$ python -q
>>> import numpy as np
>>> from numpy import linalg as LA
>>> np.set_printoptions(suppress=True, linewidth=200)
>>> J = np.load("m.npy")
>>> print(J)
[[0 0 0]
 [0 0 0]
 [0 0 0]
 [5 0 0]
 [0 0 0]
 [0 0 1]
 [0 0 0]
 [0 0 3]
 [0 0 0]
 [0 0 0]
 [0 1 0]
 [0 0 0]
 [0 0 0]
 [1 0 1]
 [0 0 3]
 [0 0 0]
 [0 0 0]]
>>> other = np.c_[J[:, :2] @ np.array([[2, -1], [2, -1]]), np.array([2, -1, -2, 1, -1, -2, -1, 3, -3, 2, 2, -1, 0, -3, -2, -1, -3])]
>>> other
array([[ 0,  0,  2],
       [ 0,  0, -1],
       [ 0,  0, -2],
       [10, -5,  1],
       [ 0,  0, -1],
       [ 0,  0, -2],
       [ 0,  0, -1],
       [ 0,  0,  3],
       [ 0,  0, -3],
       [ 0,  0,  2],
       [ 2, -1,  2],
       [ 0,  0, -1],
       [ 0,  0,  0],
       [ 2, -1, -3],
       [ 0,  0, -2],
       [ 0,  0, -1],
       [ 0,  0, -3]])
>>> np.round(LA.norm(other - J @ LA.lstsq(J, other)[0], axis=0), 1) + 0
array([0. , 0. , 7.9])
>>> LA.matrix_rank(other)
np.int64(2)
>>> print(np.round(LA.norm(LA.qr(J)[0].T @ other, axis=0) ** 2 / ((other ** 2).sum(axis=0) + 1e-12), 1))
[1.  1.  0.1]
>>> rng = np.random.default_rng(94613)
>>> lab = rng.permutation(3)
>>> other = J[:, lab] * rng.choice([-1, 1], 3)
>>> other
array([[ 0,  0,  0],
       [ 0,  0,  0],
       [ 0,  0,  0],
       [ 0,  0,  5],
       [ 0,  0,  0],
       [ 0,  1,  0],
       [ 0,  0,  0],
       [ 0,  3,  0],
       [ 0,  0,  0],
       [ 0,  0,  0],
       [-1,  0,  0],
       [ 0,  0,  0],
       [ 0,  0,  0],
       [ 0,  1,  1],
       [ 0,  3,  0],
       [ 0,  0,  0],
       [ 0,  0,  0]])
>>> left, _, Vh = LA.svd(J.T @ other)
>>> np.round(LA.lstsq(J, other)[0], 1) + 0
array([[ 0.,  0.,  1.],
       [-1.,  0.,  0.],
       [ 0.,  1.,  0.]])
>>> np.round(left @ Vh, 1) + 0
array([[ 0.,  0.,  1.],
       [-1.,  0.,  0.],
       [ 0.,  1.,  0.]])
>>> lab
array([1, 2, 0])
>>> W1 = np.array([[1, -3], [-4, 4], [-1, 4]])
>>> b = np.array([5, -5])
>>> act = np.maximum(J @ W1 + b, 0)
>>> np.round((act > 0).mean(axis=0), 1)
array([1. , 0.1])
>>> LA.matrix_rank(act)
np.int64(2)
>>> Z = np.array([[0, 2, 1], [0, -1, -1]])
>>> W1 @ Z
array([[  0,   5,   4],
       [  0, -12,  -8],
       [  0,  -6,  -5]])
>>> print((act @ Z).round(6).argmax(axis=1))
[1 1 1 1 1 1 1 0 1 1 1 1 1 1 0 1 1]
>>> lab = J[:, 0] > np.median(J[:, 0])
>>> u = J[lab].mean(axis=0) - J[~lab].mean(axis=0)
>>> lab.astype(int)
array([0, 0, 0, 1, 0, 0, 0, 0, 0, 0, 0, 0, 0, 1, 0, 0, 0])
>>> np.argsort(-np.abs(u).round(6), kind="stable")
array([0, 1, 2])
>>> (((J - J.mean(axis=0)) @ u > 0) == lab).mean()
np.float64(1.0)
>>> u.round(1) + 0
array([ 3. , -0.1,  0. ])
>>> def softmax(z):
...     e = np.exp(z - z.max(axis=-1, keepdims=True))
...     return e / e.sum(axis=-1, keepdims=True)
... 
>>> np.round(softmax(10 * J[2]), 1)
array([0.3, 0.3, 0.3])
>>> att = J @ J.T / np.sqrt(3)
>>> np.round(softmax(att)[2] @ J, 1)
array([0.4, 0.1, 0.5])
>>> softmax(att).round(6).argmax(axis=1)
array([ 0,  0,  0,  3,  0,  7,  0,  7,  0,  0, 10,  0,  0,  3,  7,  0,  0])
